$ python -q
>>> import numpy as np
>>> np.set_printoptions(suppress=True, linewidth=120)
>>> def rnd(a):
...     return np.round(a, 2) + 0
... 
>>> feats = np.load("test6.npy")
>>> feats
array([[10,  0,  7],
       [ 0, 11,  1],
       [ 7,  1, 10]])
>>> vals, V = np.linalg.eigh(feats)
>>> rnd(np.linalg.eigvalsh(feats @ feats))
array([  8.63, 120.55, 291.82])
>>> np.unique(vals.round(6) + 0, return_counts=True)[1]
array([1, 1, 1])
>>> vals.sum(), np.trace(feats)
(np.float64(31.0), np.int64(31))
>>> rnd(V.T @ V)
array([[1., 0., 0.],
       [0., 1., 0.],
       [0., 0., 1.]])
>>> (vals > 1e-8).sum(), (vals < -1e-8).sum()
(np.int64(3), np.int64(0))
>>> rnd(np.linalg.eigvalsh(feats + 2 * np.eye(3)))
array([ 4.94, 12.98, 19.08])
>>> rnd(V @ np.diag(vals) @ V.T)
array([[10.,  0.,  7.],
       [ 0., 11.,  1.],
       [ 7.,  1., 10.]])
>>> A = np.array([[1, 0, 0, 0], [0, 3, 0, 0], [0, 0, 6, 0], [0, 0, 0, 0]])
>>> A
array([[1, 0, 0, 0],
       [0, 3, 0, 0],
       [0, 0, 6, 0],
       [0, 0, 0, 0]])
>>> vals, V = np.linalg.eigvalsh(A)
Traceback (most recent call last):
  File "<python-input-15>", line 1, in <module>
    vals, V = np.linalg.eigvalsh(A)
    ^^^^^^^
ValueError: too many values to unpack (expected 2)
>>> vals, V = np.linalg.eigh(A)
>>> vals.sum(), np.trace(A)
(np.float64(10.0), np.int64(10))
>>> rnd(np.linalg.eigvalsh(A @ A))
array([ 0.,  1.,  9., 36.])
>>> rnd(np.linalg.eigvalsh(A + -2 * np.eye(4)))
array([-2., -1.,  1.,  4.])
>>> np.abs(V[:, -1])
array([0., 0., 1., 0.])
>>> rng = np.random.default_rng(6101)
>>> z = rng.permutation(4)
>>> z
array([2, 1, 0, 3])
>>> M2 = A[z][:, z]
>>> np.diag(M2)
array([6, 3, 1, 0])
>>> np.trace(M2)
np.int64(10)
>>> rnd(np.sort(np.abs(np.linalg.eigvals(M2))))
array([0., 1., 3., 6.])
>>> rank = np.linalg.matrix_rank(A)
>>> rank
np.int64(3)
>>> ns = np.linalg.svd(A)[2][rank:].T
>>> [int(np.linalg.matrix_rank(np.delete(A, i, axis=0))) for i in range(4)]
[2, 2, 2, 3]
>>> [int(np.linalg.matrix_rank(A[:i])) for i in range(1, len(A) + 1)]
[1, 2, 3, 3]
>>> A @ ns
array([[0.],
       [0.],
       [0.],
       [0.]])
>>> np.linalg.matrix_rank(A.T @ A), np.linalg.matrix_rank(A @ A.T)
(np.int64(3), np.int64(3))
>>> Uu, s, Vh = np.linalg.svd(A)
>>> V = Vh[:(s > 1e-8).sum()]
>>> vec = A[1] + -2 * A[0] + rng.integers(2) * np.eye(4)[3]
>>> vec
array([-2.,  3.,  0.,  0.])
>>> np.linalg.matrix_rank(np.vstack([A, vec]))
np.int64(3)
>>> rnd(np.linalg.norm(vec - V.T @ V @ vec))
np.float64(0.0)
>>> np.allclose(V.T @ V @ vec, vec)
True
>>> np.diag(V.T @ V)
array([1., 1., 1., 0.])
